$ python -q
>>> import numpy as np
>>> np.set_printoptions(precision=2, suppress=True, linewidth=100)
>>> def tidy(a):
...     return np.round(a, 2) + 0
... 
>>> A = np.load("x.npy")
>>> print(tidy(A))
[[ -5.67  -2.04 -12.99  17.27 -28.22  11.42]
 [ -2.69  -1.55  -3.26   8.86 -10.57   4.99]
 [ -2.49  -1.42  -2.59   8.08  -9.25   4.44]
 [ -1.64  -0.62  -0.06   4.37  -3.81   1.95]
 [ -0.39   0.08   0.36   0.48  -0.21   0.06]
 [  0.35  -0.14  -0.36  -0.29   0.08   0.04]
 [  1.09  -0.59  -1.13  -0.63   0.08   0.27]
 [  1.33  -0.76  -1.37  -0.68   0.07   0.36]
 [  1.42  -0.82  -1.46  -0.7    0.06   0.41]
 [  2.93  -2.07  -2.83  -0.7   -0.06   1.19]
 [  8.87  -7.93  -6.5    0.95   0.48   4.71]
 [ 20.9  -20.81  -9.85   5.57   5.39  11.42]]
>>> D = np.linalg.norm(A[:, None] - A[None], axis=-1)
>>> print(tidy(np.linalg.norm(A - A.mean(axis=0), axis=1)))
[31.58 10.04  8.67  5.9   8.09  7.98  7.5   7.32  7.26  6.32 10.26 29.32]
>>> print(D[2].round(6).argsort(kind="stable")[:4])
[2 1 3 4]
>>> print(np.unravel_index(D.round(6).argmax(), D.shape))
(np.int64(0), np.int64(11))
>>> print((D + 1e9 * np.eye(12)).round(6).argmin(axis=1))
[ 1  2  1  4  5  6  7  8  7  8  9 10]
>>> print(D.mean(axis=1).argmax())
0
>>> print(D.shape)
(12, 12)
>>> print(np.flatnonzero(D[2] < D.mean() / 2))
[1 2 3]
>>> print(tidy(D[2]))
[24.74  1.78  0.    7.57 13.19 13.82 14.   14.03 14.03 14.21 18.23 35.28]
>>> print(np.argsort(-np.linalg.norm(A, axis=0).round(6), kind="stable")[:3])
[4 0 1]
>>> print(np.linalg.cond(A) > 100)
True
>>> print(np.linalg.matrix_rank(A, rtol=0.1))
3
>>> K = np.load("dump.npy")
>>> print(K)
[[  0.2  -0.9   0.3]
 [  0.9  -0.4  -0.3]
 [  1.2   0.7  -0.1]
 [  0.2  -0.7   0.1]
 [-20.    0.    6. ]
 [ -0.4   0.7  -0.2]
 [ -1.3   1.6  -0.8]
 [ -1.   -0.1   0.3]
 [ -1.5   1.4  -0.7]
 [ -1.6  -0.7  -1.5]
 [  0.6  -0.9  -1.1]
 [  0.6   0.4   0.4]
 [ -1.1   2.    0.5]
 [ -0.9   1.8   0.3]
 [  1.1   0.9   1. ]
 [  0.1  -2.    2.2]
 [ -0.9  -0.4  -0.4]
 [  0.7   1.   -0.1]
 [  0.3  -0.3  -1.4]
 [  2.    0.1  -0.7]
 [ -0.1   0.9   2.3]
 [ -0.2  -1.6   1.4]]
>>> Z = K[[8, 10]].astype(float)
>>> for _ in range(3):
...     lab = np.linalg.norm(K[:, None] - Z, axis=-1).argmin(axis=1)
...     Z = np.array([K[lab == j].mean(axis=0) for j in range(2)])
... 
>>> print(lab)
[1 1 1 1 0 1 1 1 1 1 1 1 1 1 1 1 1 1 1 1 1 1]
>>> print(np.abs(Z[1] - Z[0]).argmax())
0
>>> print(tidy(Z))
[[-20.     0.     6.  ]
 [ -0.05   0.17   0.07]]
>>> print(tidy(Z[1] - Z[0]))
[19.95  0.17 -5.93]
>>> print(np.bincount(lab))
[ 1 21]
>>> mat = np.array([[0, 6, 6, 0, -9, -9],
...     [-4, 6, -2, 6, -9, 3],
...     [6, -4, 0, -9, 6, 0],
...     [0, -6, -6, 0, -9, -9],
...     [4, -6, 2, 6, -9, 3],
...     [-6, 4, 0, -9, 6, 0]])
>>> print(mat)
[[ 0  6  6  0 -9 -9]
 [-4  6 -2  6 -9  3]
 [ 6 -4  0 -9  6  0]
 [ 0 -6 -6  0 -9 -9]
 [ 4 -6  2  6 -9  3]
 [-6  4  0 -9  6  0]]
>>> rng = np.random.default_rng(251390)
>>> lab = rng.permutation(6)
>>> print(lab)
[2 1 4 0 3 5]
>>> other = mat[lab][:, lab]
>>> print(np.diag(other))
[ 0  6 -9  0  0  0]
>>> print(tidy(np.sort(np.abs(np.linalg.eigvals(other)))))
[ 7.72  9.16  9.16 10.29 12.22 12.22]
>>> vec = np.array([2, 4, -4, -1, -3, -2])
>>> y = mat @ vec
>>> c, lr = np.zeros(6), 1 / np.linalg.norm(mat, 2) ** 2
>>> for i in range(50):
...     c -= lr * mat.T @ (mat @ c - y)
...     if i % 10 == 0: print(i, round(np.linalg.norm(mat @ c - y), 2))
... 
0 36.16
10 15.74
20 12.47
30 9.98
40 8.02
>>> print(tidy(c))
[ 0.76  2.98 -2.99 -0.93 -2.94 -2.05]
>>> print(tidy(np.linalg.cond(mat)))
6.85
>>> other = np.linalg.inv(mat)
>>> print(tidy(np.linalg.det(mat) * other))
[[ -20736.  -62208. -124416.   20736.   62208.  124416.]
 [ -31104.  -93312.  -62208.   31104.   93312.   62208.]
 [ -51840.   93312.   62208.   51840.  -93312.  -62208.]
 [  13824.   41472.   82944.   13824.   41472.   82944.]
 [  20736.   62208.   41472.   20736.   62208.   41472.]
 [  34560.  -62208.  -41472.   34560.  -62208.  -41472.]]
>>> print(tidy(np.linalg.inv(other)))
[[ 0.  6.  6.  0. -9. -9.]
 [-4.  6. -2.  6. -9.  3.]
 [ 6. -4.  0. -9.  6.  0.]
 [ 0. -6. -6.  0. -9. -9.]
 [ 4. -6.  2.  6. -9.  3.]
 [-6.  4.  0. -9.  6.  0.]]
>>> print(tidy(other))
[[ 0.02  0.06  0.12 -0.02 -0.06 -0.12]
 [ 0.03  0.09  0.06 -0.03 -0.09 -0.06]
 [ 0.05 -0.09 -0.06 -0.05  0.09  0.06]
 [-0.01 -0.04 -0.08 -0.01 -0.04 -0.08]
 [-0.02 -0.06 -0.04 -0.02 -0.06 -0.04]
 [-0.03  0.06  0.04 -0.03  0.06  0.04]]
>>> print(tidy(np.linalg.slogdet(mat)[0]))
-1.0
>>> print(tidy(np.linalg.cond(mat)))
6.85
>>> def softmax(z):
...     e = np.exp(z - z.max(axis=-1, keepdims=True))
...     return e / e.sum(axis=-1, keepdims=True)
... 
>>> print(tidy(softmax(A).sum(axis=1)))
[1. 1. 1. 1. 1. 1. 1. 1. 1. 1. 1. 1.]
>>> print(tidy(softmax(10 * A[1])))
[0. 0. 0. 1. 0. 0.]
>>> print(tidy(softmax(A[1] + -1)))
[0.   0.   0.   0.98 0.   0.02]
>>> S = A @ A.T / np.sqrt(6)
>>> print(softmax(S).round(6).argmax(axis=1))
[ 0  0  0  0  0 11 11 11 11 11 11 11]
>>> print(tidy(softmax(S + np.triu(np.full(S.shape, -np.inf), 1))))
[[1.   0.   0.   0.   0.   0.   0.   0.   0.   0.   0.   0.  ]
 [1.   0.   0.   0.   0.   0.   0.   0.   0.   0.   0.   0.  ]
 [1.   0.   0.   0.   0.   0.   0.   0.   0.   0.   0.   0.  ]
 [1.   0.   0.   0.   0.   0.   0.   0.   0.   0.   0.   0.  ]
 [0.82 0.08 0.07 0.02 0.01 0.   0.   0.   0.   0.   0.   0.  ]
 [0.06 0.1  0.1  0.14 0.25 0.35 0.   0.   0.   0.   0.   0.  ]
 [0.11 0.03 0.03 0.03 0.08 0.21 0.51 0.   0.   0.   0.   0.  ]
 [0.14 0.02 0.02 0.01 0.03 0.1  0.29 0.4  0.   0.   0.   0.  ]
 [0.13 0.01 0.01 0.01 0.02 0.06 0.19 0.27 0.31 0.   0.   0.  ]
 [0.87 0.   0.   0.   0.   0.   0.   0.   0.   0.12 0.   0.  ]
 [0.   0.   0.   0.   0.   0.   0.   0.   0.   0.   1.   0.  ]
 [0.   0.   0.   0.   0.   0.   0.   0.   0.   0.   0.   1.  ]]
>>> print(mat.ravel(order="F"))
[ 0 -4  6  0  4 -6  6  6 -4 -6 -6  4  6 -2  0 -6  2  0  0  6 -9  0  6 -9 -9 -9  6 -9 -9  6 -9  3  0
 -9  3  0]
>>> t3 = mat.reshape(6, 2, -1)
>>> print(np.einsum("ihd,jhd->hij", t3, t3).shape)
(2, 6, 6)
>>> F = np.loadtxt("m.csv", delimiter=",")
>>> print(F)
[[4. 3. 5. 1. 1. 4. 4. 2.]
 [0. 0. 1. 1. 4. 0. 5. 5.]
 [0. 0. 5. 2. 3. 3. 0. 3.]
 [0. 0. 0. 2. 0. 3. 4. 1.]
 [0. 0. 0. 0. 0. 4. 4. 0.]
 [0. 0. 0. 0. 0. 3. 4. 5.]
 [0. 0. 0. 0. 0. 0. 2. 5.]
 [0. 0. 0. 0. 0. 0. 0. 1.]]
>>> print(np.linalg.cond(F) > 100)
True
>>> print(tidy(np.linalg.norm(F, 2) / np.linalg.norm(F)))
0.8
>>> print(np.linalg.matrix_rank(F))
7
>>> print(np.abs(F).max())
5.0
>>> vec = np.array([0, 2, 2, 0, 1, 2, -3, 3])
>>> a = np.maximum(F @ vec, 0)
>>> print(F.T @ a)
[ 76.  57. 241.  81. 127. 187. 160. 245.]
>>> print(a)
[19.  6. 28.  0.  0.  9.  9.  3.]
>>> print(tidy(np.tanh(F @ vec)))
[ 1.  1.  1. -1. -1.  1.  1.  1.]
>>> lab = rng.permutation(8)
>>> print(lab)
[2 1 7 5 6 0 3 4]
>>> other = F[lab][:, lab]
>>> print(np.allclose(other, F))
False
>>> print(other)
[[5. 0. 3. 3. 0. 0. 2. 3.]
 [1. 0. 5. 0. 5. 0. 1. 4.]
 [0. 0. 1. 0. 0. 0. 0. 0.]
 [0. 0. 5. 3. 4. 0. 0. 0.]
 [0. 0. 5. 0. 2. 0. 0. 0.]
 [5. 3. 2. 4. 4. 4. 1. 1.]
 [0. 0. 1. 3. 4. 0. 2. 0.]
 [0. 0. 0. 4. 4. 0. 0. 0.]]
>>> print(tidy(np.linalg.det(other)), tidy(np.linalg.det(F[lab])))
0.0 0.0
>>> print(np.trace(other))
17.0
>>> print(tidy(np.sort(np.abs(np.linalg.eigvals(other)))))
[0. 0. 1. 2. 2. 3. 4. 5.]
>>> print(np.diag(other))
[5. 0. 1. 3. 2. 4. 2. 0.]
>>> print(np.unique(A.round(6), axis=0).shape)
(12, 6)
>>> print(tidy(A @ np.linalg.pinv(A) @ A))
[[ -5.67  -2.04 -12.99  17.27 -28.22  11.42]
 [ -2.69  -1.55  -3.26   8.86 -10.57   4.99]
 [ -2.49  -1.42  -2.59   8.08  -9.25   4.44]
 [ -1.64  -0.62  -0.06   4.37  -3.81   1.95]
 [ -0.39   0.08   0.36   0.48  -0.21   0.06]
 [  0.35  -0.14  -0.36  -0.29   0.08   0.04]
 [  1.09  -0.59  -1.13  -0.63   0.08   0.27]
 [  1.33  -0.76  -1.37  -0.68   0.07   0.36]
 [  1.42  -0.82  -1.46  -0.7    0.06   0.41]
 [  2.93  -2.07  -2.83  -0.7   -0.06   1.19]
 [  8.87  -7.93  -6.5    0.95   0.48   4.71]
 [ 20.9  -20.81  -9.85   5.57   5.39  11.42]]
>>> print(np.abs(np.diag(np.linalg.qr(A)[1])) > 1e-9)
[ True  True  True False False False]
>>> print(np.linalg.lstsq(A[:-1].T, A[-1])[2])
3
>>> data = np.array([[0.0, 0.0, 2.0, 1.0, 0.0, 2.0, 0.0],
...     [0.0, 0.0, 0.0, 1.0, 0.0, 2.0, 1.0],
...     [2.0, 0.0, 2.0, 1.0, 1.0, 2.0, 0.0],
...     [2.0, 1.0, 0.0, 2.0, 0.0, 0.0, 0.0],
...     [0.0, 0.0, 0.0, 0.0, -3.0, -1.0, -8.0],
...     [0.0, 0.0, 0.0, 0.0, 5.0, -6.0, 4.0],
...     [0.0, 0.0, 0.0, 0.0, 0.0, -4.0, -8.0]])
>>> lab = rng.permutation(7)
>>> print(lab)
[0 3 6 4 5 1 2]
>>> other = data[lab][:, lab]
>>> print(other)
[[ 0.  1.  0.  0.  2.  0.  2.]
 [ 2.  2.  0.  0.  0.  1.  0.]
 [ 0.  0. -8.  0. -4.  0.  0.]
 [ 0.  0. -8. -3. -1.  0.  0.]
 [ 0.  0.  4.  5. -6.  0.  0.]
 [ 0.  1.  1.  0.  2.  0.  0.]
 [ 2.  1.  0.  1.  2.  0.  2.]]
>>> print(np.trace(other))
-13.0
>>> print(tidy(np.sort(np.abs(np.linalg.eigvals(other)))))
[0.38 0.73 1.46 1.77 4.07 9.96 9.96]
>>> print(tidy(np.linalg.det(other)), tidy(np.linalg.det(data[lab])))
-288.0 -288.0
>>> other = np.linalg.inv(data)
>>> print(tidy(np.linalg.det(data) * np.linalg.det(other)))
1.0
>>> J = np.load("out11.npy")
>>> print(J)
[[-0.08  0.07  0.06]
 [-2.51  2.14  0.57]
 [-1.14  0.96 -0.02]
 [-0.88  0.74 -0.04]
 [ 1.   -0.86 -0.4 ]
 [-0.78  0.63 -0.64]
 [ 2.14 -1.82 -0.38]
 [ 0.06 -0.06 -0.22]]
>>> G = J.T @ J
>>> print(tidy(np.linalg.svd(J, compute_uv=False) ** 2))
[25.4   0.78  0.  ]
>>> print(tidy(np.linalg.eigvalsh(G)[::-1]))
[25.4   0.78  0.  ]
>>> print(np.argsort(-np.linalg.norm(J, axis=0).round(6), kind="stable")[:3])
[0 1 2]
>>> print(np.linalg.matrix_rank(J, rtol=0.1))
2
>>> m1 = np.load("arr.npy")
>>> print(m1)
[[ 1  1  1  1  1  1  1  1]
 [ 1  1 -1 -1 -1 -1  1  1]
 [ 1 -1 -1  1 -1  1  1 -1]
 [ 1 -1 -1  1  1 -1 -1  1]]
>>> print(tidy(softmax(m1).sum(axis=1)))
[1. 1. 1. 1.]
>>> S = m1 @ m1.T / np.sqrt(8)
>>> print(tidy(softmax(S)[0] @ m1))
[1.  0.8 0.7 0.9 0.8 0.8 0.9 0.9]
>>> print(tidy(softmax(S + np.triu(np.full(S.shape, -np.inf), 1))))
[[1.   0.   0.   0.  ]
 [0.06 0.94 0.   0.  ]
 [0.05 0.05 0.89 0.  ]
 [0.05 0.05 0.05 0.85]]
>>> U, sigma, vt = np.linalg.svd(m1, full_matrices=False)
>>> print(U.shape, sigma.shape, vt.shape)
(4, 4) (4,) (4, 8)
>>> print(tidy(sigma))
[2.83 2.83 2.83 2.83]
>>> print(tidy(sigma / sigma[0]))
[1. 1. 1. 1.]
>>> print(tidy(np.cumsum(sigma ** 2) / np.sum(sigma ** 2)))
[0.25 0.5  0.75 1.  ]
>>> other = m1 / np.sqrt((m1 ** 2).mean(axis=1, keepdims=True))
>>> print(np.linalg.matrix_rank(m1 - m1.mean(axis=1, keepdims=True)))
3
>>> print(tidy(np.linalg.norm(other, axis=1)))
[2.83 2.83 2.83 2.83]
>>> other = m1 + rng.integers(-2, 3, (4, 1)) @ rng.integers(-2, 3, (1, 8))
>>> print(other)
[[ 1  1  1  1  1  1  1  1]
 [ 3  5  1 -1 -3  3 -3 -1]
 [ 0 -3 -2  1  0 -1  3  0]
 [-1 -5 -3  1  3 -5  3  3]]
>>> print(other - m1)
[[ 0  0  0  0  0  0  0  0]
 [ 2  4  2  0 -2  4 -4 -2]
 [-1 -2 -1  0  1 -2  2  1]
 [-2 -4 -2  0  2 -4  4  2]]
>>> print(np.abs(other - m1).sum(axis=1))
[ 0 20 10 20]
>>> print(tidy(np.linalg.svd(other - m1, compute_uv=False)))
[12.  0.  0.  0.]
